In [1]: import numpy as np

In [2]: np.set_printoptions(suppress=True, linewidth=160)

In [3]: mat = np.load("a.npy")

In [4]: print(mat)
[[-1. -4.  5.  2.  4.]
 [ 0. -4.  2.  4.  2.]
 [ 0.  0. -2. -3. -2.]
 [ 0.  0.  2. -2. -1.]
 [ 0.  0. -4. -1. -4.]]

In [5]: print(np.trace(mat))
-13.0

In [6]: print(round(np.abs(np.linalg.eigvals(mat)).max(), 4))
6.0

In [7]: print((mat - mat.T) / 2)
[[ 0.  -2.   2.5  1.   2. ]
 [ 2.   0.   1.   2.   1. ]
 [-2.5 -1.   0.  -2.5  1. ]
 [-1.  -2.   2.5  0.   0. ]
 [-2.  -1.  -1.   0.   0. ]]

In [8]: print(np.allclose(mat, mat.T))
False

In [9]: Y = np.linalg.inv(mat)

In [10]: print(round(np.linalg.cond(mat), 4))
22.2827

In [11]: print(np.round(mat @ Y, 4) + 0)
[[1. 0. 0. 0. 0.]
 [0. 1. 0. 0. 0.]
 [0. 0. 1. 0. 0.]
 [0. 0. 0. 1. 0.]
 [0. 0. 0. 0. 1.]]

In [12]: print(round(float(np.linalg.det(mat) * np.linalg.det(Y)), 4))
1.0

In [13]: print(np.round(np.linalg.inv(Y), 4))
[[-1. -4.  5.  2.  4.]
 [-0. -4.  2.  4.  2.]
 [-0. -0. -2. -3. -2.]
 [ 0.  0.  2. -2. -1.]
 [-0. -0. -4. -1. -4.]]

In [14]: print(np.round(np.linalg.det(mat) * Y, 4))
[[ 120. -120.  -92.  -40.  116.]
 [   0.   30.   42.    0.   -6.]
 [   0.    0.   28.  -40.   -4.]
 [   0.    0.   48.    0.  -24.]
 [  -0.   -0.  -40.   40.   40.]]

In [15]: rng = np.random.default_rng(717371)

In [16]: idx = rng.permutation(5)

In [17]: Y = mat[:, idx] * rng.choice([-1, 1], 5)

In [18]: print(Y)
[[ 5. -2.  4.  4.  1.]
 [ 2. -4.  2.  4. -0.]
 [-2.  3. -2. -0. -0.]
 [ 2.  2. -1. -0. -0.]
 [-4.  1. -4. -0. -0.]]

In [19]: Uu, _, VT = np.linalg.svd(mat.T @ Y)

In [20]: print(np.round(Uu @ VT, 4) + 0)
[[ 0.  0.  0.  0. -1.]
 [ 0.  0.  0. -1.  0.]
 [ 1.  0.  0.  0.  0.]
 [ 0. -1.  0.  0.  0.]
 [ 0.  0.  1.  0.  0.]]

In [21]: print(np.round(np.linalg.lstsq(mat, Y)[0], 4) + 0)
[[ 0.  0.  0.  0. -1.]
 [ 0.  0.  0. -1.  0.]
 [ 1.  0.  0.  0.  0.]
 [ 0. -1.  0.  0.  0.]
 [ 0.  0.  1.  0.  0.]]

In [22]: idx = rng.permutation(5)

In [23]: print(idx)
[2 0 3 4 1]

In [24]: Y = mat[idx][:, idx]

In [25]: print(Y)
[[-2.  0. -3. -2.  0.]
 [ 5. -1.  2.  4. -4.]
 [ 2.  0. -2. -1.  0.]
 [-4.  0. -1. -4.  0.]
 [ 2.  0.  4.  2. -4.]]

In [26]: print(np.round(np.sort(np.abs(np.linalg.eigvals(Y))), 4))
[1.     2.2361 2.2361 4.     6.    ]

In [27]: feats = np.loadtxt("block18.csv", delimiter=",")

In [28]: print(feats)
[[ 1.1082 -2.8276 -1.709   5.5764]
 [ 1.9432  0.7393 -4.5089  4.9659]
 [ 2.496  -0.7805  0.8044  0.8502]
 [-0.0852  1.2441 -1.1342  1.4933]
 [ 0.9559 -1.8859 -2.8011 -0.9464]
 [-2.3774 -1.9232 -0.2999  0.8332]
 [ 1.3105  0.4352 -0.2937  3.217 ]
 [-3.5258  0.2189 -1.4583 -1.5504]
 [-0.8546  2.3264  1.0973  0.729 ]
 [ 0.7666 -1.9392 -2.0383 -2.285 ]
 [-3.0556 -0.5309  0.5359 -1.7226]
 [ 2.4547 -0.3977 -1.6494 -0.6269]
 [-1.7725 -0.4337  1.5949  0.2053]
 [ 3.0618 -4.1014  1.1305 -1.0184]
 [ 1.7553  2.542  -0.3831  2.3423]
 [ 0.4452 -2.207   0.7981 -0.7543]
 [ 1.0811  0.1742 -0.1282 -1.8108]
 [-0.3778  1.8368  0.2566 -1.8867]
 [ 2.1566 -2.1403  3.4806 -5.9719]
 [ 1.3828 -0.8373 -0.0149 -0.8242]
 [ 0.565  -1.0342 -2.2663 -4.0757]]

In [29]: print(np.abs(feats).max())
5.9719

In [30]: print(np.linalg.matrix_rank(feats))
4

In [31]: feats[21]
---------------------------------------------------------------------------
IndexError                                Traceback (most recent call last)
Cell In[31], line 1
----> 1 feats[21]

IndexError: index 21 is out of bounds for axis 0 with size 21

In [32]: print(np.round(feats.mean(axis=0), 4))
[ 0.4492 -0.5487 -0.428  -0.1553]

In [33]: print(feats.shape)
(21, 4)

In [34]: np.zeros(21, 4)
---------------------------------------------------------------------------
TypeError                                 Traceback (most recent call last)
Cell In[34], line 1
----> 1 np.zeros(21, 4)

TypeError: Cannot interpret '4' as a data type

In [35]: q, r_ = np.linalg.qr(feats)

In [36]: print(q.shape, r_.shape)
(21, 4) (4, 4)

In [37]: print(round(abs(r_[0, 0]), 4), round(float(np.linalg.norm(feats[:, 0])), 4))
8.5221 8.5221

In [38]: print(r_.round(4))
[[ -8.5221   2.2512   0.8987  -1.0207]
 [  0.      -7.7996   0.3823  -3.2748]
 [  0.       0.      -8.0427   4.4249]
 [  0.       0.       0.     -10.8511]]

In [39]: print(np.round(q.T @ q, 4) + 0)
[[1. 0. 0. 0.]
 [0. 1. 0. 0.]
 [0. 0. 1. 0.]
 [0. 0. 0. 1.]]

In [40]: print(np.trace(q @ q.T))
4.0

In [41]: print(np.round(np.abs(np.diag(r_)), 4))
[ 8.5221  7.7996  8.0427 10.8511]

In [42]: idx = rng.permutation(4)

In [43]: Y = r_[:, idx] * rng.choice([-1, 1], 4)

In [44]: print(Y.round(4))
[[  0.8987  -8.5221  -1.0207   2.2512]
 [  0.3823   0.      -3.2748  -7.7996]
 [ -8.0427   0.       4.4249   0.    ]
 [  0.       0.     -10.8511   0.    ]]

In [45]: Uu, _, VT = np.linalg.svd(r_.T @ Y)

In [46]: print(np.round(np.linalg.lstsq(r_, Y)[0], 4) + 0)
[[0. 1. 0. 0.]
 [0. 0. 0. 1.]
 [1. 0. 0. 0.]
 [0. 0. 1. 0.]]

In [47]: print(idx)
[2 0 3 1]

In [48]: idx = feats[:, 2] > np.median(feats[:, 2])

In [49]: u = feats[idx].mean(axis=0) - feats[~idx].mean(axis=0)

In [50]: print(round((((feats - feats.mean(axis=0)) @ u > 0) == idx).mean(), 4))
0.9048

In [51]: print(np.argsort(-np.abs(u).round(6), kind="stable"))
[2 3 1 0]

In [52]: print(u.round(4))
[ 0.0135 -0.2304  2.6412 -2.0335]

In [53]: print(((feats - feats.mean(axis=0)) @ u > 0).astype(int))
[0 0 1 0 0 0 0 0 1 1 1 0 1 1 0 1 1 1 1 1 1]

In [54]: Z = feats[[5, 16]].astype(float)

In [55]: for _ in range(7):
    ...:     idx = np.linalg.norm(feats[:, None] - Z, axis=-1).argmin(axis=1)
    ...:     Z = np.array([feats[idx == j].mean(axis=0) for j in range(2)])
    ...: 

In [56]: print(idx)
[0 0 1 0 1 0 0 0 0 1 0 1 0 1 0 1 1 1 1 1 1]

In [57]: print(np.abs(Z[1] - Z[0]).argmax())
3

In [58]: print(Z.round(4))
[[-0.5554  0.1791 -0.6559  1.6089]
 [ 1.3625 -1.2102 -0.2207 -1.7591]]

In [59]: F = np.load("mat.npy")

In [60]: print(F)
[[ 0.7811 -0.7    -1.2     0.5     0.5    -1.1   ]
 [-1.3319  1.      0.2    -0.2     0.7     1.    ]
 [-0.6596 -1.3     0.6     1.2     0.2     0.3   ]
 [ 3.0762  0.2     1.     -0.2     0.8    -3.    ]
 [ 0.2381  0.2    -2.      2.2    -2.     -0.4   ]
 [-0.0941  0.1    -1.7    -1.1    -1.6     0.    ]
 [-0.8749  0.3     0.6     0.      0.8     1.    ]
 [ 0.2822  0.5     0.5     0.1    -0.6    -0.2   ]
 [-0.801   0.5     3.2     1.2     1.4     0.9   ]
 [ 1.2394  0.1    -0.7    -1.5     0.7    -0.8   ]
 [-0.4708  0.6     0.2    -1.5    -1.1     0.1   ]
 [-1.9851 -0.8    -0.3     0.3     1.2     2.1   ]
 [ 0.626   2.     -1.1     1.4     0.4    -0.8   ]]

In [61]: Ac = F - F.mean(axis=0)

In [62]: vecs = np.linalg.svd(Ac)[2][:5]

In [63]: Y = Ac - Ac @ vecs.T @ vecs

In [64]: print(np.round(np.cov(Ac @ vecs.T, rowvar=False), 4) + 0)
[[3.4414 0.     0.     0.     0.    ]
 [0.     2.2581 0.     0.     0.    ]
 [0.     0.     1.2665 0.     0.    ]
 [0.     0.     0.     0.7047 0.    ]
 [0.     0.     0.     0.     0.5573]]

In [65]: print(np.round((Ac @ vecs.T).std(axis=0), 4))
[1.7823 1.4437 1.0812 0.8065 0.7172]

In [66]: print(np.linalg.norm(Y, axis=1).round(6).argmax())
9
